$ ipython --no-banner

In [1]: import numpy as np

In [2]: from numpy import linalg as LA

In [3]: np.set_printoptions(suppress=True, linewidth=160)

In [4]: K = np.loadtxt("mat.csv", delimiter=",")

In [5]: K
Out[5]: 
array([[3., 0., 0., 0., 0., 0., 0., 0., 0., 0., 0., 0., 0., 0., 0.],
       [0., 3., 0., 0., 0., 0., 0., 0., 0., 0., 0., 0., 0., 0., 0.],
       [0., 0., 0., 0., 0., 0., 0., 0., 0., 0., 0., 0., 0., 0., 0.],
       [0., 0., 0., 4., 0., 0., 0., 0., 0., 0., 0., 0., 0., 0., 0.],
       [0., 0., 0., 0., 0., 0., 0., 0., 0., 0., 0., 0., 0., 0., 0.],
       [0., 0., 0., 0., 0., 3., 0., 0., 0., 0., 0., 0., 0., 0., 0.],
       [0., 0., 0., 0., 0., 0., 5., 0., 0., 0., 0., 0., 0., 0., 0.],
       [0., 0., 0., 0., 0., 0., 0., 5., 0., 0., 0., 0., 0., 0., 0.],
       [0., 0., 0., 0., 0., 0., 0., 0., 5., 0., 0., 0., 0., 0., 0.],
       [0., 0., 0., 0., 0., 0., 0., 0., 0., 2., 0., 0., 0., 0., 0.],
       [0., 0., 0., 0., 0., 0., 0., 0., 0., 0., 1., 0., 0., 0., 0.],
       [0., 0., 0., 0., 0., 0., 0., 0., 0., 0., 0., 1., 0., 0., 0.],
       [0., 0., 0., 0., 0., 0., 0., 0., 0., 0., 0., 0., 5., 0., 0.],
       [0., 0., 0., 0., 0., 0., 0., 0., 0., 0., 0., 0., 0., 4., 0.],
       [0., 0., 0., 0., 0., 0., 0., 0., 0., 0., 0., 0., 0., 0., 2.]])

In [6]: # looks like rank 13

In [7]: np.round(LA.norm(K, axis=0), 2)
Out[7]: array([3., 3., 0., 4., 0., 3., 5., 5., 5., 2., 1., 1., 5., 4., 2.])

In [8]: np.round(LA.svd(K, compute_uv=False), 2)
Out[8]: array([5., 5., 5., 5., 4., 4., 3., 3., 3., 2., 2., 1., 1., 0., 0.])

In [9]: K.sum(axis=0)
Out[9]: array([3., 3., 0., 4., 0., 3., 5., 5., 5., 2., 1., 1., 5., 4., 2.])

In [10]: K[15]
---------------------------------------------------------------------------
IndexError                                Traceback (most recent call last)
Cell In[10], line 1
----> 1 K[15]

IndexError: index 15 is out of bounds for axis 0 with size 15

In [11]: np.round(K.mean(axis=0), 2)
Out[11]: array([0.2 , 0.2 , 0.  , 0.27, 0.  , 0.2 , 0.33, 0.33, 0.33, 0.13, 0.07, 0.07, 0.33, 0.27, 0.13])

In [12]: np.round(LA.svd(K, compute_uv=False), 2)
Out[12]: array([5., 5., 5., 5., 4., 4., 3., 3., 3., 2., 2., 1., 1., 0., 0.])

In [13]: LA.matrix_rank(K)
Out[13]: np.int64(13)

In [14]: np.zeros(15, 15)
---------------------------------------------------------------------------
TypeError                                 Traceback (most recent call last)
Cell In[14], line 1
----> 1 np.zeros(15, 15)

TypeError: Cannot interpret '15' as a data type

In [15]: feats = np.loadtxt("sample11.csv", delimiter=",")

In [16]: feats.round(2)
Out[16]: 
array([[ 0.37, -0.24, -0.95,  0.43,  1.04, -0.48,  0.4 ,  0.01,  0.27,  1.06,  0.22, -0.04],
       [ 0.74,  1.41,  0.79,  0.38,  0.2 , -0.15, -0.4 , -0.27,  0.28,  0.48, -0.15,  0.23],
       [ 0.  , -0.59,  0.48, -0.72,  0.03, -0.34,  0.19, -1.  ,  0.27,  0.28,  0.16,  1.25],
       [ 0.23, -0.45,  0.08,  0.33, -0.59,  0.17,  0.39, -0.59,  0.37,  0.45, -1.47, -0.52],
       [-1.15,  0.09,  0.28, -0.64,  0.67,  0.52, -0.7 , -0.03,  0.5 ,  0.68, -0.23, -0.45],
       [ 0.74, -0.13,  0.33, -0.73,  1.06,  0.44,  0.45,  0.63, -0.11, -0.52, -0.75,  0.16],
       [-0.32,  0.71, -0.93, -0.29, -0.13,  0.4 , -0.03, -0.24, -1.11,  0.32, -0.63,  0.7 ],
       [-0.92,  0.45, -0.21,  0.7 ,  0.41, -0.32,  0.51, -0.02,  0.77, -0.86, -0.47,  0.58],
       [ 0.41, -0.01, -0.58, -0.05,  0.55,  0.13, -0.71, -1.27,  0.03, -0.88,  0.06, -0.52],
       [-0.09,  0.8 , -0.2 , -1.02, -0.26, -0.38,  1.11, -0.33,  0.24, -0.03,  0.3 , -0.75],
       [-0.05,  0.04,  0.26,  0.56,  0.16,  1.51,  0.81, -0.47, -0.04,  0.13,  0.65,  0.05],
       [-0.51, -0.15,  0.84,  0.41,  0.61, -0.67,  0.36, -0.42, -1.22,  0.01, -0.1 , -0.46]])

In [17]: np.allclose(feats, feats.T)
Out[17]: False

In [18]: round(np.trace(feats), 2)
Out[18]: np.float64(3.85)

In [19]: feats.inv()
---------------------------------------------------------------------------
AttributeError                            Traceback (most recent call last)
Cell In[19], line 1
----> 1 feats.inv()

AttributeError: 'numpy.ndarray' object has no attribute 'inv'

In [20]: round(np.abs(LA.eigvals(feats)).max(), 2)
Out[20]: np.float64(2.0)

In [21]: f, g = feats[10], feats[8]

In [22]: f @ f
Out[22]: np.float64(4.0)

In [23]: pr = (f @ g) / (f @ f) * f

In [24]: np.round(np.outer(f, g), 2) + 0
Out[24]: 
array([[-0.02,  0.  ,  0.03,  0.  , -0.03, -0.01,  0.03,  0.06,  0.  ,  0.04,  0.  ,  0.02],
       [ 0.02,  0.  , -0.02,  0.  ,  0.02,  0.  , -0.03, -0.05,  0.  , -0.03,  0.  , -0.02],
       [ 0.11,  0.  , -0.15, -0.01,  0.14,  0.03, -0.18, -0.33,  0.01, -0.23,  0.02, -0.14],
       [ 0.23, -0.01, -0.33, -0.03,  0.31,  0.07, -0.4 , -0.72,  0.02, -0.49,  0.03, -0.29],
       [ 0.07,  0.  , -0.09, -0.01,  0.09,  0.02, -0.11, -0.2 ,  0.01, -0.14,  0.01, -0.08],
       [ 0.63, -0.01, -0.87, -0.08,  0.83,  0.19, -1.07, -1.92,  0.05, -1.32,  0.09, -0.79],
       [ 0.34, -0.01, -0.47, -0.04,  0.45,  0.1 , -0.58, -1.03,  0.03, -0.71,  0.05, -0.42],
       [-0.19,  0.  ,  0.27,  0.02, -0.26, -0.06,  0.33,  0.59, -0.02,  0.41, -0.03,  0.24],
       [-0.01,  0.  ,  0.02,  0.  , -0.02,  0.  ,  0.03,  0.04,  0.  ,  0.03,  0.  ,  0.02],
       [ 0.05,  0.  , -0.07, -0.01,  0.07,  0.02, -0.09, -0.16,  0.  , -0.11,  0.01, -0.07],
       [ 0.27, -0.01, -0.38, -0.03,  0.36,  0.08, -0.46, -0.83,  0.02, -0.57,  0.04, -0.34],
       [ 0.02,  0.  , -0.03,  0.  ,  0.03,  0.01, -0.03, -0.06,  0.  , -0.04,  0.  , -0.02]])

In [25]: np.round(g - pr, 2)
Out[25]: array([ 0.41, -0.01, -0.58, -0.05,  0.55,  0.13, -0.71, -1.27,  0.03, -0.88,  0.06, -0.52])

In [26]: pr.round(2) + 0
Out[26]: array([0., 0., 0., 0., 0., 0., 0., 0., 0., 0., 0., 0.])

In [27]: Y = LA.inv(feats)

In [28]: (np.abs(Y) > 1e-9).astype(int)
Out[28]: 
array([[1, 1, 0, 1, 1, 1, 1, 1, 1, 1, 1, 1],
       [1, 1, 1, 1, 1, 1, 1, 1, 1, 1, 1, 1],
       [1, 1, 1, 1, 1, 1, 1, 1, 1, 1, 1, 1],
       [1, 1, 1, 1, 1, 1, 1, 1, 1, 1, 1, 1],
       [1, 1, 1, 1, 1, 1, 1, 1, 1, 1, 1, 1],
       [1, 1, 1, 1, 1, 1, 1, 1, 1, 1, 1, 1],
       [1, 1, 1, 1, 1, 1, 1, 1, 1, 1, 1, 1],
       [1, 1, 1, 1, 1, 1, 1, 1, 1, 1, 1, 1],
       [1, 1, 1, 1, 1, 1, 1, 1, 1, 1, 1, 1],
       [1, 1, 1, 1, 1, 1, 1, 1, 1, 1, 1, 1],
       [1, 1, 1, 1, 1, 1, 1, 1, 1, 1, 1, 1],
       [1, 1, 1, 1, 1, 1, 1, 1, 1, 1, 1, 1]])

In [29]: np.allclose(Y, feats.T)
Out[29]: False

In [30]: np.round(feats @ Y, 2) + 0
Out[30]: 
array([[1., 0., 0., 0., 0., 0., 0., 0., 0., 0., 0., 0.],
       [0., 1., 0., 0., 0., 0., 0., 0., 0., 0., 0., 0.],
       [0., 0., 1., 0., 0., 0., 0., 0., 0., 0., 0., 0.],
       [0., 0., 0., 1., 0., 0., 0., 0., 0., 0., 0., 0.],
       [0., 0., 0., 0., 1., 0., 0., 0., 0., 0., 0., 0.],
       [0., 0., 0., 0., 0., 1., 0., 0., 0., 0., 0., 0.],
       [0., 0., 0., 0., 0., 0., 1., 0., 0., 0., 0., 0.],
       [0., 0., 0., 0., 0., 0., 0., 1., 0., 0., 0., 0.],
       [0., 0., 0., 0., 0., 0., 0., 0., 1., 0., 0., 0.],
       [0., 0., 0., 0., 0., 0., 0., 0., 0., 1., 0., 0.],
       [0., 0., 0., 0., 0., 0., 0., 0., 0., 0., 1., 0.],
       [0., 0., 0., 0., 0., 0., 0., 0., 0., 0., 0., 1.]])

In [31]: round(LA.det(feats) * LA.det(Y), 2)
Out[31]: np.float64(1.0)
